$ ipython --no-banner

In [1]: import numpy as np

In [2]: import numpy.linalg as la

In [3]: np.set_printoptions(suppress=True, linewidth=140)

In [4]: A = np.load("layer0.npy")

In [5]: A
Out[5]: 
array([[-0.43, -0.2 , -0.5 ],
       [-0.34, -0.1 , -0.2 ],
       [ 2.12,  0.7 ,  0.1 ],
       [ 1.38,  0.4 ,  0.7 ],
       [ 0.67,  0.2 ,  0.5 ],
       [ 0.01,  0.  , -0.1 ],
       [ 2.03,  0.7 ,  0.5 ],
       [-3.38, -1.2 ,  2.2 ],
       [ 0.8 ,  0.3 , -1.7 ],
       [-1.6 , -0.5 , -0.8 ],
       [ 1.71,  0.6 ,  1.4 ],
       [-3.8 , -1.3 , -1.2 ],
       [ 3.19,  1.  ,  0.1 ],
       [-0.81, -0.3 , -0.2 ],
       [-0.98, -0.3 , -0.3 ],
       [ 0.79,  0.3 ,  0.5 ],
       [-4.18, -1.4 , -0.8 ],
       [-5.63, -1.9 , -1.  ],
       [ 2.71,  0.9 , -0.2 ],
       [ 0.33,  0.1 ,  0.7 ],
       [ 0.63,  0.1 , -0.5 ],
       [-2.77, -0.9 ,  0.6 ],
       [-1.26, -0.4 ,  0.3 ],
       [-0.34, -0.1 , -0.3 ],
       [ 0.59,  0.2 ,  0.5 ],
       [ 0.34,  0.1 ,  0.3 ],
       [-0.88, -0.3 ,  1.5 ]])

In [6]: G = A.T @ A

In [7]: np.allclose(G, G.T)
Out[7]: True

In [8]: la.matrix_rank(G)
Out[8]: np.int64(3)

In [9]: np.round(la.svd(A, compute_uv=False) ** 2, 2)
Out[9]: array([137.86,  18.27,   0.03])

In [10]: G.round(2)
Out[10]: 
array([[123.31,  41.27,   8.9 ],
       [ 41.27,  13.85,   2.88],
       [  8.9 ,   2.88,  19.01]])

In [11]: np.round(np.diag(G), 2)
Out[11]: array([123.31,  13.85,  19.01])

In [12]: round(np.trace(G), 2), round(float((A ** 2).sum()), 2)
Out[12]: (np.float64(156.17), 156.17)

In [13]: X = np.load("block7.npy")

In [14]: X
Out[14]: 
array([[ 13.,   6.,  12., -12., -15.],
       [  6.,   8.,   8.,  -8., -10.],
       [ 12.,   8.,  20., -16., -20.],
       [-12.,  -8., -16.,  20.,  20.],
       [-15., -10., -20.,  20.,  29.]])

In [15]: # symmetric, so the eigenvalues are real

In [16]: U, sv, Vh = la.svd(X)

In [17]: sv.round(2)
Out[17]: array([74.,  4.,  4.,  4.,  4.])

In [18]: np.argmax(sv[:-1] / (sv[1:] + 1e-6)) + 1
Out[18]: np.int64(1)

In [19]: Y = U[:, :1] @ np.diag(sv[:1]) @ Vh[:1]

In [20]: np.round(la.norm(X - Y, 2), 2), round(sv[1], 2)
Out[20]: (np.float64(4.0), np.float64(4.0))

In [21]: Y.round(2)
Out[21]: 
array([[  9.51,   6.34,  12.69, -12.69, -15.86],
       [  6.34,   4.23,   8.46,  -8.46, -10.57],
       [ 12.69,   8.46,  16.91, -16.91, -21.14],
       [-12.69,  -8.46, -16.91,  16.91,  21.14],
       [-15.86, -10.57, -21.14,  21.14,  26.43]])

In [22]: print(la.matrix_rank(X, rtol=0.05))
5

In [23]: np.round(la.norm(X - Y) / la.norm(X), 2)
Out[23]: np.float64(0.11)

In [24]: w, V = la.eigh(X)

In [25]: np.round(V @ np.diag(w) @ V.T, 2)
Out[25]: 
array([[ 13.,   6.,  12., -12., -15.],
       [  6.,   8.,   8.,  -8., -10.],
       [ 12.,   8.,  20., -16., -20.],
       [-12.,  -8., -16.,  20.,  20.],
       [-15., -10., -20.,  20.,  29.]])

In [26]: print(np.unique(w.round(6) + 0, return_counts=True)[1])
[4 1]

In [27]: np.round(np.abs(V[:, -1]), 2)
Out[27]: array([0.36, 0.24, 0.48, 0.48, 0.6 ])

In [28]: np.round(la.svd(X, compute_uv=False), 2)
Out[28]: array([74.,  4.,  4.,  4.,  4.])

In [29]: np.round(la.eigvalsh(X @ X), 2)
Out[29]: array([  16.,   16.,   16.,   16., 5476.])

In [30]: (w > 1e-8).sum(), (w < -1e-8).sum()
Out[30]: (np.int64(5), np.int64(0))

In [31]: np.round(V.T @ X @ V, 2) + 0
Out[31]: 
array([[ 4.,  0.,  0.,  0.,  0.],
       [ 0.,  4.,  0.,  0.,  0.],
       [ 0.,  0.,  4.,  0.,  0.],
       [ 0.,  0.,  0.,  4.,  0.],
       [ 0.,  0.,  0.,  0., 74.]])

In [32]: w, V = la.eig(X)

In [33]: print(np.round(np.sort(la.eigvals(X.T)), 2))
[ 4.  4.  4.  4. 74.]

In [34]: np.round(np.sort(la.eigvals(X @ X)), 2)
Out[34]: array([  16.,   16.,   16.,   16., 5476.])

In [35]: w, V = la.eigh(X)

In [36]: x0 = np.array([1, 2, 0, 0, 2])

In [37]: np.round(V * np.sqrt(w) @ V.T, 2)
Out[37]: 
array([[ 2.85,  0.57,  1.13, -1.13, -1.41],
       [ 0.57,  2.38,  0.75, -0.75, -0.94],
       [ 1.13,  0.75,  3.51, -1.51, -1.89],
       [-1.13, -0.75, -1.51,  3.51,  1.89],
       [-1.41, -0.94, -1.89,  1.89,  4.36]])

In [38]: print(np.abs(X).sum(axis=1).max(), round(np.abs(w).max(), 2))
94.0 74.0

In [39]: np.round(V * np.abs(w) @ V.T, 2)
Out[39]: 
array([[ 13.,   6.,  12., -12., -15.],
       [  6.,   8.,   8.,  -8., -10.],
       [ 12.,   8.,  20., -16., -20.],
       [-12.,  -8., -16.,  20.,  20.],
       [-15., -10., -20.,  20.,  29.]])

In [40]: Q = X.astype(float).copy()

In [41]: for j in range(5):
    ...:     Q[:, j] -= Q[:, :j] @ (Q[:, :j].T @ Q[:, j])
    ...:     Q[:, j] /= la.norm(Q[:, j])
    ...: 

In [42]: np.round(Q.T @ Q, 2) + 0
Out[42]: 
array([[1., 0., 0., 0., 0.],
       [0., 1., 0., 0., 0.],
       [0., 0., 1., 0., 0.],
       [0., 0., 0., 1., 0.],
       [0., 0., 0., 0., 1.]])

In [43]: mat = np.load("dump.npy")

In [44]: print(mat)
[[  6.39  -7.89  -2.78  -0.11   2.13]
 [  5.03  -1.63   1.58   4.65  -5.3 ]
 [ -2.54   5.46   1.24  -1.62 -11.39]
 [  4.23  -7.16  -2.81  -1.63   1.38]
 [  5.21  -4.24   0.99   4.06  -3.6 ]
 [  4.02   0.1    0.06   2.81  -4.43]
 [ -0.84   4.65   0.61  -2.56 -11.31]
 [  0.5    1.99   0.36   0.12 -13.55]
 [  4.96  -9.42  -3.11  -0.99   3.38]
 [  0.01   2.85   1.27  -1.8  -11.51]
 [ -1.96   3.85  -0.75   1.41 -11.94]]

In [45]: u = np.array([1, -3])

In [46]: print(np.round(np.cross(mat[1, :3], mat[5, :3]), 2))
[-0.26  6.05  7.06]

In [47]: np.round(np.convolve(mat[1], u), 2)
Out[47]: array([  5.03, -16.72,   6.47,  -0.09, -19.25,  15.9 ])

In [48]: np.round(np.correlate(mat[1], mat[5], "full"), 2)
Out[48]: array([-22.28,  21.36, -11.28, -15.75,  56.7 , -21.01,   6.5 ,  18.16, -21.31])
